$ ipython --no-banner

In [1]: import numpy as np

In [2]: np.set_printoptions(precision=1, suppress=True, linewidth=120, floatmode="fixed")

In [3]: mat = np.load("dump.npy")

In [4]: print(mat)
[[-15  -9  21 -15  12]
 [-20 -12  28 -20  16]
 [-20 -12  28 -20  16]
 [-40 -24  56 -40  32]
 [-40 -24  56 -40  32]
 [-10  -6  14 -10   8]]

In [5]: print([round(float(x), 1) for x in np.linalg.svd(mat, compute_uv=False)[:3]])
[146.5, 0.0, 0.0]

In [6]: print(np.linalg.cond(mat) > 100)
True

In [7]: print(np.argsort(-np.linalg.norm(mat, axis=0).round(6), kind="stable")[:3])
[2 0 3]

In [8]: print(np.unique(mat.round(6), axis=0).shape)
(4, 5)

In [9]: print(round(float(np.trace(np.linalg.pinv(mat) @ mat)), 1))
1.0

In [10]: print(mat @ np.linalg.pinv(mat) @ mat)
[[-15.0  -9.0  21.0 -15.0  12.0]
 [-20.0 -12.0  28.0 -20.0  16.0]
 [-20.0 -12.0  28.0 -20.0  16.0]
 [-40.0 -24.0  56.0 -40.0  32.0]
 [-40.0 -24.0  56.0 -40.0  32.0]
 [-10.0  -6.0  14.0 -10.0   8.0]]

In [11]: W = np.array([[-2, 1, -1, 1],
    ...:     [-1, -1, 0, 1],
    ...:     [-1, -1, -2, 2],
    ...:     [1, -1, 2, 0],
    ...:     [0, -2, 1, -2]])

In [12]: b = np.array([0, 3, 0, -1])

In [13]: H = np.maximum(mat @ W + b, 0)

In [14]: print((H > 0).mean(axis=0))
[1.0 0.0 0.0 0.0]

In [15]: print(H)
[[3 0 0 0]
 [4 0 0 0]
 [4 0 0 0]
 [8 0 0 0]
 [8 0 0 0]
 [2 0 0 0]]

In [16]: print(np.linalg.matrix_rank(H))
1

In [17]: cent = np.array([[-1, -2, -3], [3, 0, 2], [-2, 0, 0], [1, 1, 1]])

In [18]: print(H @ cent)
[[ -3  -6  -9]
 [ -4  -8 -12]
 [ -4  -8 -12]
 [ -8 -16 -24]
 [ -8 -16 -24]
 [ -2  -4  -6]]

In [19]: print((H @ cent).round(6).argmax(axis=1))
[0 0 0 0 0 0]

In [20]: print(W @ cent)
[[  8   5   9]
 [ -1   3   2]
 [  4   4   3]
 [ -8  -2  -5]
 [-10  -2  -6]]

In [21]: A = np.array([[0, 0, 0, 0, 0],
    ...:     [-4, -4, 4, -2, -2],
    ...:     [-6, -6, 6, -3, -3],
    ...:     [-6, -6, 6, -3, -3],
    ...:     [-4, -4, 4, -2, -2]])

In [22]: # column 1 repeats column 0

In [23]: rk = np.linalg.matrix_rank(A)

In [24]: print(rk)
1

In [25]: ns = np.linalg.svd(A)[2][rk:].T

In [26]: print([int(np.linalg.matrix_rank(np.delete(A, i, axis=0))) for i in range(5)])
[1, 1, 1, 1, 1]

In [27]: print(ns.shape)
(5, 4)

In [28]: print(ns @ ns.T)
[[ 0.7 -0.3  0.3 -0.1 -0.1]
 [-0.3  0.7  0.3 -0.1 -0.1]
 [ 0.3  0.3  0.7  0.1  0.1]
 [-0.1 -0.1  0.1  0.9 -0.1]
 [-0.1 -0.1  0.1 -0.1  0.9]]

In [29]: print((A - A.T) / 2)
[[ 0.0  2.0  3.0  3.0  2.0]
 [-2.0  0.0  5.0  2.0  1.0]
 [-3.0 -5.0  0.0 -4.5 -3.5]
 [-3.0 -2.0  4.5  0.0 -0.5]
 [-2.0 -1.0  3.5  0.5  0.0]]

In [30]: print((A + A.T) / 2)
[[ 0.0 -2.0 -3.0 -3.0 -2.0]
 [-2.0 -4.0 -1.0 -4.0 -3.0]
 [-3.0 -1.0  6.0  1.5  0.5]
 [-3.0 -4.0  1.5 -3.0 -2.5]
 [-2.0 -3.0  0.5 -2.5 -2.0]]

In [31]: print(np.allclose(A, A.T))
False

In [32]: print(A @ A)
[[  0   0   0   0   0]
 [ 12  12 -12   6   6]
 [ 18  18 -18   9   9]
 [ 18  18 -18   9   9]
 [ 12  12 -12   6   6]]

In [33]: print(np.allclose(A @ A.T, A.T @ A))
False

In [34]: data = np.array([[-0.5, -1.1, 0.7],
    ...:     [1.4, -0.4, -0.3],
    ...:     [0.6, -0.8, -0.3],
    ...:     [-0.5, 0.2, 0.0],
    ...:     [1.3, 0.9, -1.5],
    ...:     [0.9, 0.9, 0.5],
    ...:     [0.2, 1.1, 0.1],
    ...:     [1.6, -1.8, 0.2],
    ...:     [1.0, 0.4, -0.6],
    ...:     [-1.0, -1.2, -0.8],
    ...:     [1.9, -1.2, 0.2]])

In [35]: data[5] *= 3

In [36]: print(data)
[[-0.5 -1.1  0.7]
 [ 1.4 -0.4 -0.3]
 [ 0.6 -0.8 -0.3]
 [-0.5  0.2  0.0]
 [ 1.3  0.9 -1.5]
 [ 2.7  2.7  1.5]
 [ 0.2  1.1  0.1]
 [ 1.6 -1.8  0.2]
 [ 1.0  0.4 -0.6]
 [-1.0 -1.2 -0.8]
 [ 1.9 -1.2  0.2]]

In [37]: A2 = np.array([[3, 0, 0], [3, 3, 1], [0, 0, 3]])

In [38]: print(np.linalg.matrix_rank(data @ A2))
3

In [39]: print(np.einsum("ij,ij->i", data, data))
[ 2.0  2.2  1.1  0.3  4.8 16.8  1.3  5.8  1.5  3.1  5.1]

In [40]: print(np.einsum("ik,kj->ij", data, A2))
[[-4.8 -3.3  1.0]
 [ 3.0 -1.2 -1.3]
 [-0.6 -2.4 -1.7]
 [-0.9  0.6  0.2]
 [ 6.6  2.7 -3.6]
 [16.2  8.1  7.2]
 [ 3.9  3.3  1.4]
 [-0.6 -5.4 -1.2]
 [ 4.2  1.2 -1.4]
 [-6.6 -3.6 -3.6]
 [ 2.1 -3.6 -0.6]]

In [41]: print(data @ A2)
[[-4.8 -3.3  1.0]
 [ 3.0 -1.2 -1.3]
 [-0.6 -2.4 -1.7]
 [-0.9  0.6  0.2]
 [ 6.6  2.7 -3.6]
 [16.2  8.1  7.2]
 [ 3.9  3.3  1.4]
 [-0.6 -5.4 -1.2]
 [ 4.2  1.2 -1.4]
 [-6.6 -3.6 -3.6]
 [ 2.1 -3.6 -0.6]]

In [42]: Ac = data - data.mean(axis=0)

In [43]: evecs = np.linalg.svd(Ac)[2][:2]

In [44]: A2 = Ac - Ac @ evecs.T @ evecs

In [45]: print(np.diag(evecs.T @ evecs))
[0.9 1.0 0.1]

In [46]: print(np.round(np.cov(Ac @ evecs.T, rowvar=False), 1) + 0)
[[2.2 0.0]
 [0.0 1.0]]

In [47]: print(round(np.linalg.norm(A2) / np.linalg.norm(Ac), 1))
0.4

In [48]: print((Ac @ evecs.T).std(axis=0))
[1.4 0.9]

In [49]: print(round(np.linalg.norm(data) ** 2 / np.linalg.norm(data, 2) ** 2, 1))
1.8

In [50]: print(round(float(np.linalg.norm(data[10] - data[3])), 1))
2.8

In [51]: print(np.round(np.linalg.norm(data[10], 1), 1), np.round(np.linalg.norm(data[10], np.inf), 1))
3.3 1.9

In [52]: print(np.linalg.norm(data, axis=0))
[4.5 4.2 2.5]

In [53]: hat = data @ np.linalg.solve(data.T @ data, data.T)

In [54]: print(np.round(hat @ data[:, 2], 1) + 0)
[ 0.7 -0.3 -0.3  0.0 -1.5  1.5  0.1  0.2 -0.6 -0.8  0.2]

In [55]: print(np.round(np.linalg.eigvalsh(hat), 1) + 0)
[0.0 0.0 0.0 0.0 0.0 0.0 0.0 0.0 1.0 1.0 1.0]

In [56]: A2 = np.array([[1, 1], [0, 0]])

In [57]: X = np.triu(A2, 1)

In [58]: print(X)
[[0 1]
 [0 0]]

In [59]: # null space of dimension 1

In [60]: print(X.mean(axis=0))
[0.0 0.5]

In [61]: print(np.linalg.matrix_rank(X))
1

In [62]: np.zeros(2, 2)
Traceback (most recent call last):
  Cell In[62], line 1
    np.zeros(2, 2)
TypeError: Cannot interpret '2' as a data type


In [63]: print(X - X[0])
[[ 0  0]
 [ 0 -1]]

In [64]: print(np.unravel_index(np.abs(X).argmax(), X.shape))
(np.int64(0), np.int64(1))

In [65]: print(X.sum(axis=1))
[1 0]

In [66]: print(X.sum(axis=0))
[0 1]

In [67]: print(X.shape)
(2, 2)

In [68]: left, s, Vh = np.linalg.svd(X, full_matrices=False)

In [69]: print(s)
[1.0 0.0]

In [70]: print(np.cumsum(s ** 2) / np.sum(s ** 2))
[1.0 1.0]

In [71]: m1 = np.load("w.npy")

In [72]: print(m1)
[[ 3  2  0]
 [ 0  0  0]
 [ 0  0  0]
 [12  8  6]
 [ 3  2  0]
 [ 0  0  0]
 [18 12 10]
 [ 6  4  2]
 [ 0  0  0]
 [ 6  4  2]
 [ 9  6  4]]

In [73]: # row 2 repeats row 1

In [74]: cent = m1[[3, 1]].astype(float)

In [75]: for _ in range(5):
    ...:     z = np.linalg.norm(m1[:, None] - cent, axis=-1).argmin(axis=1)
    ...:     cent = np.array([m1[z == j].mean(axis=0) for j in range(2)])
    ...: 

In [76]: print(z)
[1 1 1 0 1 1 0 1 1 1 0]

In [77]: print(cent)
[[13.0  8.7  6.7]
 [ 2.2  1.5  0.5]]

In [78]: print(cent[1] - cent[0])
[-10.8  -7.2  -6.2]

In [79]: print(np.bincount(z))
[3 8]

In [80]: print([round(float(x), 1) for x in np.linalg.svd(m1, compute_uv=False)[:3]])
[32.8, 2.6, 0.0]

In [81]: print(round(np.linalg.norm(m1, 2) / np.linalg.norm(m1), 1))
1.0

In [82]: print(np.linalg.cond(m1) > 100)
True

In [83]: rk = np.linalg.matrix_rank(m1)

In [84]: print(rk)
2

In [85]: ns = np.linalg.svd(m1)[2][rk:].T

In [86]: print(np.linalg.matrix_rank(m1.T @ m1), np.linalg.matrix_rank(m1 @ m1.T))
2 2

In [87]: print(np.allclose(m1 @ ns, 0))
True

In [88]: J = np.load("a.npy")

In [89]: print(J)
[[ -8  -2  -2]
 [  5 -11  -4]
 [ -3   0   4]]

In [90]: x0 = np.array([-4, -4, -3])

In [91]: rhs = J @ x0

In [92]: print(rhs)
[46 36  0]

In [93]: print(np.linalg.solve(J, J[:, 0]))
[ 1.0 -0.0  0.0]

In [94]: u = np.array([5, 4, -2])

In [95]: A2 = J + np.outer(u, np.eye(3)[2])

In [96]: print(np.linalg.matrix_rank(np.linalg.inv(A2) - np.linalg.inv(J), tol=1e-8))
1

In [97]: print(np.linalg.matrix_rank(A2 - J))
1

In [98]: A2 = J / np.sqrt((J ** 2).mean(axis=1, keepdims=True))

In [99]: print(np.linalg.matrix_rank(A2) == np.linalg.matrix_rank(J))
True

In [100]: print(np.linalg.matrix_rank(J - J.mean(axis=1, keepdims=True)))
2

In [101]: A2 = np.linalg.inv(J)

In [102]: print(round(float(np.linalg.cond(J)), 1))
3.4

In [103]: print(np.allclose(A2, J.T))
False

In [104]: print(round(np.linalg.det(J) * np.linalg.det(A2), 1))
1.0

In [105]: print(np.linalg.det(J) * A2)
[[-44.0   8.0 -14.0]
 [ -8.0 -38.0 -42.0]
 [-33.0   6.0  98.0]]

In [106]: def softmax(z):
     ...:     e = np.exp(z - z.max(axis=-1, keepdims=True))
     ...:     return e / e.sum(axis=-1, keepdims=True)
     ...: 

In [107]: print(np.round(softmax(J[1]), 1) + 0)
[1.0 0.0 0.0]

In [108]: print(np.round(softmax(J[1] + 5), 1) + 0)
[1.0 0.0 0.0]

In [109]: scores = J @ J.T / np.sqrt(3)

In [110]: print(softmax(scores).round(6).argmax(axis=1))
[0 1 2]

In [111]: print(np.round(softmax(scores), 1) + 0)
[[1.0 0.0 0.0]
 [0.0 1.0 0.0]
 [0.0 0.0 1.0]]

In [112]: K = np.load("test10.npy")

In [113]: print(K)
[[1 0 0]
 [4 1 0]
 [7 1 1]]

In [114]: # column 0 dominates

In [115]: print(np.argsort(-np.linalg.norm(K, axis=0).round(6), kind="stable")[:3])
[0 1 2]

In [116]: print(np.round(np.linalg.norm(K, 2) / np.linalg.norm(K), 1))
1.0

In [117]: left, s, Vh = np.linalg.svd(K)

In [118]: print(s)
[8.3 0.6 0.2]

In [119]: A2 = left[:, :1] @ np.diag(s[:1]) @ Vh[:1]

In [120]: print(np.round(np.abs(K - A2).max(), 1))
0.4

In [121]: M = np.load("data.npy")

In [122]: print(M)
[[ 2  8  8  6]
 [ 3  9  9  7]
 [ 2  8  8  6]
 [ 2  8  8  6]
 [-1  5  5  3]]

In [123]: # rows 0 and 2 are equal

In [124]: A2 = np.array([[4, 3], [0, 4]])

In [125]: cent = np.kron(A2, M)

In [126]: print(cent.shape)
(10, 8)

In [127]: print(cent)
[[ 8 32 32 24  6 24 24 18]
 [12 36 36 28  9 27 27 21]
 [ 8 32 32 24  6 24 24 18]
 [ 8 32 32 24  6 24 24 18]
 [-4 20 20 12 -3 15 15  9]
 [ 0  0  0  0  8 32 32 24]
 [ 0  0  0  0 12 36 36 28]
 [ 0  0  0  0  8 32 32 24]
 [ 0  0  0  0  8 32 32 24]
 [ 0  0  0  0 -4 20 20 12]]
